>>> import numpy as np
>>> import numpy.linalg as la
>>> np.set_printoptions(suppress=True, linewidth=140)
>>> J = np.maximum(np.array([[3], [-3], [-6], [-3], [-2], [3], [-6], [0], [0], [5], [1], [9], [2]]) @ np.array([[2, -2, -2]]) + np.array([2, 0, 0]), 0)
>>> print(J)
[[ 8  0  0]
 [ 0  6  6]
 [ 0 12 12]
 [ 0  6  6]
 [ 0  4  4]
 [ 8  0  0]
 [ 0 12 12]
 [ 2  0  0]
 [ 2  0  0]
 [12  0  0]
 [ 4  0  0]
 [20  0  0]
 [ 6  0  0]]
>>> r0, g = J[7], J[5]
>>> print(r0 @ g)
16
>>> p = (r0 @ g) / (r0 @ r0) * r0
>>> print(p)
[8. 0. 0.]
>>> print(round(float(la.norm(r0 + g) ** 2 + la.norm(r0 - g) ** 2), 2))
136.0
>>> print((g - p) @ r0)
0.0
>>> left, s, VT = la.svd(J)
>>> evecs = VT[:(s > 1e-8).sum()]
>>> rng = np.random.default_rng(57)
>>> x0 = J[8] + 3 * J[2] + rng.integers(2) * np.eye(3)[0]
>>> print(x0)
[ 2. 36. 36.]
>>> print(np.allclose(evecs.T @ evecs @ x0, x0))
True
>>> print(np.round(evecs.T @ evecs, 2))
[[1.  0.  0. ]
 [0.  0.5 0.5]
 [0.  0.5 0.5]]
>>> left, s, VT = la.svd(J)
>>> print(np.argmax(s[:-1] / (s[1:] + 1e-6)) + 1)
2
>>> M2 = left[:, :2] @ np.diag(s[:2]) @ VT[:2]
>>> print(round(la.norm(J - M2, 2), 2), round(float(s[2]), 2))
0.0 0.0
>>> print(la.matrix_rank(J, rtol=0.05))
2
>>> print(np.round(np.abs(J - M2).max(), 2))
0.0
>>> print(M2.round(2))
[[ 8.  0.  0.]
 [ 0.  6.  6.]
 [ 0. 12. 12.]
 [ 0.  6.  6.]
 [ 0.  4.  4.]
 [ 8.  0.  0.]
 [ 0. 12. 12.]
 [ 2.  0.  0.]
 [ 2.  0.  0.]
 [12.  0.  0.]
 [ 4.  0.  0.]
 [20.  0.  0.]
 [ 6.  0.  0.]]
>>> cen = M2 - M2.mean(axis=1)
Traceback (most recent call last):
  File "<python-input-25>", line 1, in <module>
    cen = M2 - M2.mean(axis=1)
          ~~~^~~~~~~~~~~~~~~~~
ValueError: operands could not be broadcast together with shapes (13,3) (13,) 
>>> cen = M2 - M2.mean(axis=0)
>>> left, s, VT = la.svd(cen, full_matrices=False)
>>> print(la.matrix_rank(cen))
2
>>> print(np.searchsorted(np.cumsum(s ** 2) / (s ** 2).sum(), 0.9) + 1)
2
>>> print((np.sign(left[:, 0]) == np.sign(left[0, 0])).astype(int))
[1 0 0 0 0 1 0 1 1 1 1 1 1]
>>> print(np.round((s ** 2).sum() ** 2 / (s ** 4).sum(), 2))
1.5
>>> print(np.round(s ** 2 / (s ** 2).sum(), 2) + 0)
[0.79 0.21 0.  ]
>>> print(np.round(cen.mean(axis=0), 2) + 0)
[0. 0. 0.]
>>> E = np.array([[-1, -2, 0], [1, -2, 1], [-4, 4, -3]])
>>> W = np.array([[1, 1, 0, 0, 1, 2], [1, 2, 0, 1, 1, 0], [0, 1, 0, 2, 2, 2]])
>>> beta = np.array([2, -2, -2, -1, 2, 0])
>>> hid = np.maximum(J @ W + beta, 0)
>>> print(hid)
[[10  6  0  0 10 16]
 [ 8 16  0 17 20 12]
 [14 34  0 35 38 24]
 [ 8 16  0 17 20 12]
 [ 6 10  0 11 14  8]
 [10  6  0  0 10 16]
 [14 34  0 35 38 24]
 [ 4  0  0  0  4  4]
 [ 4  0  0  0  4  4]
 [14 10  0  0 14 24]
 [ 6  2  0  0  6  8]
 [22 18  0  0 22 40]
 [ 8  4  0  0  8 12]]
>>> print(np.round((hid > 0).mean(axis=0), 2))
[1.   0.85 0.   0.38 1.   1.  ]
>>> print((hid > 0).astype(int))
[[1 1 0 0 1 1]
 [1 1 0 1 1 1]
 [1 1 0 1 1 1]
 [1 1 0 1 1 1]
 [1 1 0 1 1 1]
 [1 1 0 0 1 1]
 [1 1 0 1 1 1]
 [1 0 0 0 1 1]
 [1 0 0 0 1 1]
 [1 1 0 0 1 1]
 [1 1 0 0 1 1]
 [1 1 0 0 1 1]
 [1 1 0 0 1 1]]
>>> basis = np.array([[0, -2], [2, 1], [2, 0], [0, -1], [2, -1], [1, -2]])
>>> print(W @ basis)
[[ 6 -6]
 [ 6 -2]
 [ 8 -7]]
>>> print(hid @ basis)
[[  48  -56]
 [  84  -61]
 [ 168 -115]
 [  84  -61]
 [  56  -43]
 [  48  -56]
 [ 168 -115]
 [  12  -20]
 [  12  -20]
 [  72  -80]
 [  24  -32]
 [ 120 -128]
 [  36  -44]]
>>> print((hid @ basis).round(6).argmax(axis=1))
[0 0 0 0 0 0 0 0 0 0 0 0 0]
>>> print(la.matrix_rank(E, rtol=0.1))
2
>>> print(la.cond(E) > 100)
True
>>> X = np.load("block8.npy")
>>> print(X)
[[ 1.06 -1.21  5.59]
 [ 1.18 -0.11  4.7 ]
 [ 1.17  0.51  4.  ]
 [ 0.97  1.02  2.89]
 [ 0.84  1.07  2.46]
 [ 0.64  1.    1.89]
 [ 0.64  0.99  1.89]
 [ 0.58  0.96  1.75]
 [ 0.4   0.78  1.32]
 [ 0.31  0.66  1.09]
 [ 0.    0.01  0.01]
 [ 0.   -0.04 -0.08]
 [ 0.01 -0.07 -0.16]
 [ 0.14 -0.09 -0.43]
 [ 0.65  0.27 -0.76]
 [ 1.58  1.26 -0.94]
 [ 3.5   3.65 -1.  ]
 [ 4.07  4.41 -0.98]
 [ 6.43  7.68 -0.86]
 [ 6.83  8.24 -0.83]
 [ 6.9   8.35 -0.82]
 [ 7.67  9.46 -0.77]
 [ 9.05 11.47 -0.65]
 [ 9.91 12.74 -0.58]
 [13.12 17.58 -0.28]
 [15.45 21.15 -0.05]]
>>> cen = X - X.mean(axis=0)
>>> evecs = la.svd(cen)[2][:2]
>>> M2 = cen - cen @ evecs.T @ evecs
>>> print(np.round(M2.std(axis=0), 2))
[0.31 0.23 0.03]
>>> print(np.round(np.diag(evecs.T @ evecs), 2))
[0.36 0.64 0.99]
>>> print(np.round(np.cov(cen @ evecs.T, rowvar=False), 2) + 0)
[[56.14  0.  ]
 [ 0.    2.91]]
>>> print(la.norm(M2, axis=1).round(6).argmax())
0
